In [1]: import numpy as np

In [2]: from numpy import linalg as LA

In [3]: np.set_printoptions(precision=2, suppress=True, linewidth=200, legacy="1.25")

In [4]: J = np.load("arr.npy")

In [5]: J
Out[5]: 
array([[  3,  -2,   0,  -2,  -2,   1,  -1,  -3,  -1,   0,  -3],
       [ -2,   0,   2,   2,   2,   3,   3,  -2,  -3,   3,   1],
       [ -3,  -2,   2,   1,  -1,   2,  -3,   0,   0,  -1,   2],
       [  3,  -1,   1,  -1,  -3,  -3,  -1,   3,   3,   3,   3],
       [ -1,   1,  -2,  -3,  -2,   0,  -3,  -2,  -3,   3,   2],
       [  0,   2,  -2,   2,  -2,   3,  -3,   0,  -1,  -1,  -3],
       [ -1,   1,   1,  -1,   0,   1,   3,  -1,   2,   3,  -3],
       [ -3,   0,   2,   2,   3,   3,   2,   2,  -1,  -3,   3],
       [  1,   3,   0,  -2,   0,   2,   3,  -3,   3,  -3,   0],
       [  2,  -1,   3,  -3,   2,   2,   3,  -2,  -1,   1,  -3],
       [  3,   3,   3,   1,  -1,  -3,   2,  -2,  -1,   1,   0],
       [ -3,  -1,   2,   1,   3,  -1,   0,  -2,  -2,   1,   0],
       [  9,  -2,  -6,  -8,  -8,  -8, -10,   3,   8,  -9,  -6]])

In [6]: rng = np.random.default_rng(20832)

In [7]: z = rng.permutation(11)

In [8]: A2 = J[:, z] * rng.choice([-1, 1], 11)

In [9]: A2
Out[9]: 
array([[ -1,   0,  -1,   1,  -3,   2,  -2,  -2,   3,  -3,   0],
       [  3,   3,  -3,   3,   1,  -2,   2,   0,  -2,  -2,   2],
       [ -3,  -1,   0,   2,   2,   1,   1,  -2,  -3,   0,   2],
       [ -1,   3,   3,  -3,   3,   3,  -1,  -1,   3,   3,   1],
       [ -3,   3,  -3,   0,   2,   2,  -3,   1,  -1,  -2,  -2],
       [ -3,  -1,  -1,   3,  -3,   2,   2,   2,   0,   0,  -2],
       [  3,   3,   2,   1,  -3,   0,  -1,   1,  -1,  -1,   1],
       [  2,  -3,  -1,   3,   3,  -3,   2,   0,  -3,   2,   2],
       [  3,  -3,   3,   2,   0,   0,  -2,   3,   1,  -3,   0],
       [  3,   1,  -1,   2,  -3,  -2,  -3,  -1,   2,  -2,   3],
       [  2,   1,  -1,  -3,   0,   1,   1,   3,   3,  -2,   3],
       [  0,   1,  -2,  -1,   0,  -3,   1,  -1,  -3,  -2,   2],
       [-10,  -9,   8,  -8,  -6,   8,  -8,  -2,   9,   3,  -6]])

In [10]: left, _, vt = LA.svd(J.T @ A2)

In [11]: np.round(left @ vt, 2) + 0
Out[11]: 
array([[ 0.,  0.,  0.,  0.,  0.,  0.,  0.,  0.,  1.,  0.,  0.],
       [ 0.,  0.,  0.,  0.,  0.,  0.,  0.,  1.,  0.,  0.,  0.],
       [ 0.,  0.,  0.,  0.,  0.,  0.,  0.,  0.,  0.,  0.,  1.],
       [ 0.,  0.,  0.,  0.,  0.,  0.,  1.,  0.,  0.,  0.,  0.],
       [ 0.,  0.,  0.,  0.,  0., -1.,  0.,  0.,  0.,  0.,  0.],
       [ 0.,  0.,  0.,  1.,  0.,  0.,  0.,  0.,  0.,  0.,  0.],
       [ 1.,  0.,  0.,  0.,  0.,  0.,  0.,  0.,  0.,  0.,  0.],
       [ 0.,  0.,  0.,  0.,  0.,  0.,  0.,  0.,  0.,  1.,  0.],
       [ 0.,  0.,  1.,  0.,  0.,  0.,  0.,  0.,  0.,  0.,  0.],
       [ 0.,  1.,  0.,  0.,  0.,  0.,  0.,  0.,  0.,  0.,  0.],
       [ 0.,  0.,  0.,  0.,  1.,  0.,  0.,  0.,  0.,  0.,  0.]])

In [12]: z
Out[12]: array([ 6,  9,  8,  5, 10,  4,  3,  1,  0,  7,  2])

In [13]: A2 = np.array([[0, -1, -2], [2, -3, 2]])

In [14]: mat = np.block([[np.zeros((2, 2)), A2], [A2.T, np.zeros((3, 3))]])

In [15]: mat
Out[15]: 
array([[ 0.,  0.,  0., -1., -2.],
       [ 0.,  0.,  2., -3.,  2.],
       [ 0.,  2.,  0.,  0.,  0.],
       [-1., -3.,  0.,  0.,  0.],
       [-2.,  2.,  0.,  0.,  0.]])

In [16]: left, s, vt = LA.svd(mat)

In [17]: evecs = vt[:(s > 1e-8).sum()]

In [18]: vec = mat[4] + 5 * mat[0] + rng.integers(2) * np.eye(5)[1]

In [19]: vec
Out[19]: array([ -2.,   3.,   0.,  -5., -10.])

In [20]: np.allclose(evecs.T @ evecs @ vec, vec)
Out[20]: True

In [21]: round(LA.norm(vec - evecs.T @ evecs @ vec), 2)
Out[21]: 0.0

In [22]: z = rng.permutation(5)

In [23]: z
Out[23]: array([3, 0, 1, 4, 2])

In [24]: A2 = mat[z][:, z]

In [25]: round(LA.det(A2), 2), round(float(LA.det(mat[z])), 2)
Out[25]: (0.0, 0.0)

In [26]: A2
Out[26]: 
array([[ 0., -1., -3.,  0.,  0.],
       [-1.,  0.,  0., -2.,  0.],
       [-3.,  0.,  0.,  2.,  2.],
       [ 0., -2.,  2.,  0.,  0.],
       [ 0.,  0.,  2.,  0.,  0.]])

In [27]: np.round(np.sort(np.abs(LA.eigvals(A2))), 2) + 0
Out[27]: array([0.  , 2.22, 2.22, 4.13, 4.13])

In [28]: evals, evecs = LA.eigh(mat)

In [29]: vec = np.array([-1, -2, -2, 3, -2])

In [30]: np.abs(mat).sum(axis=1).max(), round(np.abs(evals).max(), 2)
Out[30]: (7.0, 4.13)

In [31]: (np.sign(evecs[:, -1].round(6)) == np.sign(evecs[0, -1].round(6))).astype(int)
Out[31]: array([1, 0, 0, 1, 0])

In [32]: LA.eigvalsh(mat[1:, 1:])
Out[32]: array([-4.12,  0.  ,  0.  ,  4.12])

In [33]: T = np.stack([mat, 4 * mat, mat[::-1]])

In [34]: LA.norm(T, axis=(1, 2))
Out[34]: array([ 6.63, 26.53,  6.63])

In [35]: T.sum(axis=0)
Out[35]: 
array([[ -2.,   2.,   0.,  -5., -10.],
       [ -1.,  -3.,  10., -15.,  10.],
       [  0.,  12.,   0.,   0.,   0.],
       [ -5., -15.,   2.,  -3.,   2.],
       [-10.,  10.,   0.,  -1.,  -2.]])

In [36]: F = np.load("w.npy")

In [37]: F
Out[37]: 
array([[-2.,  1.,  1.,  1.,  1.],
       [ 1., -2.,  1.,  1.,  1.],
       [ 1.,  1., -2.,  1.,  1.],
       [ 1.,  1.,  1., -2.,  1.],
       [ 1.,  1.,  1.,  1., -2.]])

In [38]: evals, evecs = LA.eig(F)

In [39]: np.sort(LA.eigvals(LA.inv(F)))
Out[39]: array([-0.33, -0.33, -0.33, -0.33,  0.5 ])

In [40]: evals
Out[40]: array([-3.,  2., -3., -3., -3.])

In [41]: round(np.prod(evals), 2)
Out[41]: 162.0

In [42]: np.round(F @ evecs[:, 0] - evals[0] * evecs[:, 0], 2) + 0
Out[42]: array([0., 0., 0., 0., 0.])

In [43]: np.sort(LA.eigvals(F @ F))
Out[43]: array([4., 9., 9., 9., 9.])

In [44]: hat = np.triu(np.array([[-1, 0, 1, 2, -2],
    ...:     [-1, 0, 2, 0, -2],
    ...:     [1, 0, -2, -2, 0],
    ...:     [2, -2, 0, 0, -2],
    ...:     [-1, 0, 0, 1, 0]]), 1) + np.eye(5)

In [45]: A2 = hat @ F @ LA.inv(hat)

In [46]: np.round(np.poly(A2), 2) + 0
Out[46]: array([   1.,   10.,   30.,    0., -135., -162.])

In [47]: T = np.stack([F, -2 * F, F[::-1]])

In [48]: np.einsum("bij,cij->bc", T, T)
Out[48]: 
array([[ 40., -80.,   4.],
       [-80., 160.,  -8.],
       [  4.,  -8.,  40.]])

In [49]: LA.norm(T, axis=(1, 2))
Out[49]: array([ 6.32, 12.65,  6.32])

In [50]: T.shape
Out[50]: (3, 5, 5)

In [51]: LA.matrix_rank(T.reshape(3, -1))
Out[51]: 2

In [52]: round(LA.eigvalsh(F).min(), 2)
Out[52]: -3.0

In [53]: [round(float(LA.det(F[:i, :i])), 2) + 0 for i in range(1, 6)]
Out[53]: [-2.0, 3.0, 0.0, -27.0, 162.0]

In [54]: np.all(LA.eigvalsh(F) > 0)
Out[54]: False

In [55]: arr = np.load("test9.npy")

In [56]: arr
Out[56]: 
array([[ 1,  1, -1, -1, -1, -1,  1,  1],
       [ 1,  1,  1,  1, -1, -1, -1, -1],
       [ 1, -1,  1, -1, -1,  1, -1,  1],
       [ 1,  1, -1, -1,  1,  1, -1, -1],
       [ 1, -1,  1, -1,  1, -1,  1, -1],
       [ 1,  1,  1,  1,  1,  1,  1,  1],
       [ 1, -1, -1,  1, -1,  1,  1, -1],
       [ 1, -1, -1,  1,  1, -1, -1,  1]])

In [57]: vec = np.array([0, 1, 0, 1, 0, 2, 0, 2])

In [58]: h1 = np.maximum(arr @ vec, 0)

In [59]: arr * (h1 > 1e-9)[:, None]
Out[59]: 
array([[ 0,  0,  0,  0,  0,  0,  0,  0],
       [ 0,  0,  0,  0,  0,  0,  0,  0],
       [ 1, -1,  1, -1, -1,  1, -1,  1],
       [ 0,  0,  0,  0,  0,  0,  0,  0],
       [ 0,  0,  0,  0,  0,  0,  0,  0],
       [ 1,  1,  1,  1,  1,  1,  1,  1],
       [ 0,  0,  0,  0,  0,  0,  0,  0],
       [ 0,  0,  0,  0,  0,  0,  0,  0]])

In [60]: np.maximum(arr @ vec, 0) - np.maximum(-arr @ vec, 0)
Out[60]: array([ 0, -2,  2,  0, -6,  6,  0,  0])

In [61]: h1
Out[61]: array([0, 0, 2, 0, 0, 6, 0, 0])

In [62]: arr.T @ h1
Out[62]: array([8, 4, 8, 4, 4, 8, 4, 8])

In [63]: A2 = LA.inv(arr)

In [64]: np.allclose(A2, arr.T)
Out[64]: False

In [65]: LA.det(arr) * A2
Out[65]: 
array([[ 512.,  512.,  512.,  512.,  512.,  512.,  512.,  512.],
       [ 512.,  512., -512.,  512., -512.,  512., -512., -512.],
       [-512.,  512.,  512., -512.,  512.,  512., -512., -512.],
       [-512.,  512., -512., -512., -512.,  512.,  512.,  512.],
       [-512., -512., -512.,  512.,  512.,  512., -512.,  512.],
       [-512., -512.,  512.,  512., -512.,  512.,  512., -512.],
       [ 512., -512., -512., -512.,  512.,  512.,  512., -512.],
       [ 512., -512.,  512., -512., -512.,  512., -512.,  512.]])

In [66]: round(float(LA.det(arr) * LA.det(A2)), 2)
Out[66]: 1.0

In [67]: (np.abs(A2) > 1e-9).astype(int)
Out[67]: 
array([[1, 1, 1, 1, 1, 1, 1, 1],
       [1, 1, 1, 1, 1, 1, 1, 1],
       [1, 1, 1, 1, 1, 1, 1, 1],
       [1, 1, 1, 1, 1, 1, 1, 1],
       [1, 1, 1, 1, 1, 1, 1, 1],
       [1, 1, 1, 1, 1, 1, 1, 1],
       [1, 1, 1, 1, 1, 1, 1, 1],
       [1, 1, 1, 1, 1, 1, 1, 1]])

In [68]: arr[:, 3] @ arr[:, 4]
Out[68]: 0

In [69]: LA.pinv(arr)
Out[69]: 
array([[ 0.12,  0.12,  0.12,  0.12,  0.12,  0.12,  0.12,  0.12],
       [ 0.12,  0.12, -0.12,  0.12, -0.12,  0.12, -0.12, -0.12],
       [-0.12,  0.13,  0.12, -0.13,  0.12,  0.13, -0.12, -0.13],
       [-0.12,  0.12, -0.13, -0.12, -0.12,  0.13,  0.13,  0.13],
       [-0.12, -0.12, -0.12,  0.12,  0.12,  0.13, -0.13,  0.12],
       [-0.12, -0.12,  0.13,  0.12, -0.12,  0.12,  0.12, -0.12],
       [ 0.12, -0.13, -0.12, -0.13,  0.12,  0.12,  0.13, -0.12],
       [ 0.12, -0.12,  0.13, -0.13, -0.12,  0.12, -0.13,  0.12]])

In [70]: T = np.stack([arr, 4 * arr, arr[::-1]])

In [71]: LA.matrix_rank(T.reshape(3, -1))
Out[71]: 2

In [72]: T.shape
Out[72]: (3, 8, 8)

In [73]: LA.norm(T, axis=(1, 2))
Out[73]: array([ 8., 32.,  8.])

In [74]: LA.matrix_rank(T)
Out[74]: array([8, 8, 8])

In [75]: np.einsum("bij,cij->bc", T, T)
Out[75]: 
array([[  64,  256,    0],
       [ 256, 1024,    0],
       [   0,    0,   64]])

In [76]: A2 = np.array([[1, -1], [-1, 0], [-1, -3]])

In [77]: E = np.kron(np.eye(3, dtype=int), A2)

In [78]: E
Out[78]: 
array([[ 1, -1,  0,  0,  0,  0],
       [-1,  0,  0,  0,  0,  0],
       [-1, -3,  0,  0,  0,  0],
       [ 0,  0,  1, -1,  0,  0],
       [ 0,  0, -1,  0,  0,  0],
       [ 0,  0, -1, -3,  0,  0],
       [ 0,  0,  0,  0,  1, -1],
       [ 0,  0,  0,  0, -1,  0],
       [ 0,  0,  0,  0, -1, -3]])

In [79]: vec = np.array([1, 2, 0, 2, 0, 1])

In [80]: rhs = E @ vec

In [81]: np.round(LA.lstsq(E, rhs)[0], 2) + 0
Out[81]: array([1., 2., 0., 2., 0., 1.])

In [82]: rhs
Out[82]: array([-1, -1, -7, -2,  0, -6, -1,  0, -3])

In [83]: rhs = rhs + 0.1 * rng.normal(size=9)

In [84]: rhs
Out[84]: array([-1.  , -1.01, -6.88, -1.78,  0.03, -6.01, -1.02,  0.03, -3.09])

In [85]: beta, *_ = LA.lstsq(E, rhs)

In [86]: [round(float(LA.norm(LA.solve(E.T @ E + lam * np.eye(6), E.T @ rhs))), 2) for lam in (0, 1, 10, 100)]
Out[86]: [3.12, 2.83, 1.57, 0.29]
